$ python -q
>>> import numpy as np
>>> from numpy import linalg as LA
>>> np.set_printoptions(precision=3, suppress=True, linewidth=100)
>>> def rd(a):
...     return np.round(a, 3) + 0
... 
>>> X = np.array([[0, -2, 0, 0, 0, 0],
...     [0, 0, 0, 0, 0, 0],
...     [-1, 0, 0, 0, 0, 0],
...     [0, 0, 0, 0, -3, 0],
...     [0, 0, 0, -2, 0, 0],
...     [0, 0, 0, 0, 0, 0]])
>>> rd(LA.svd(X, compute_uv=False))
array([3., 2., 2., 1., 0., 0.])
>>> X.T @ X
array([[1, 0, 0, 0, 0, 0],
       [0, 4, 0, 0, 0, 0],
       [0, 0, 0, 0, 0, 0],
       [0, 0, 0, 4, 0, 0],
       [0, 0, 0, 0, 9, 0],
       [0, 0, 0, 0, 0, 0]])
>>> rd(LA.norm(X, axis=0))
array([1., 2., 0., 2., 3., 0.])
>>> np.abs(np.diag(LA.qr(X)[1])) > 1e-9
array([ True,  True, False,  True,  True, False])
>>> rd(LA.norm(X, 2) / LA.norm(X))
np.float64(0.707)
>>> LA.cond(X) > 100
np.True_
>>> np.argsort(-LA.norm(X, axis=0).round(6), kind="stable")[:3]
array([4, 1, 3])
>>> rd(LA.norm(X[1] - X[0]))
np.float64(2.0)
>>> rd(LA.norm(X, axis=0))
array([1., 2., 0., 2., 3., 0.])
>>> rd(LA.norm(X, 1)), rd(LA.norm(X, np.inf))
(np.float64(3.0), np.float64(3.0))
>>> LA.norm(X, axis=1).argmax()
np.int64(3)
>>> rd(LA.norm(X) ** 2 / LA.norm(X, 2) ** 2)
np.float64(2.0)
>>> rd(LA.norm(X[1], 1)), rd(LA.norm(X[1], np.inf))
(np.float64(0.0), np.float64(0.0))
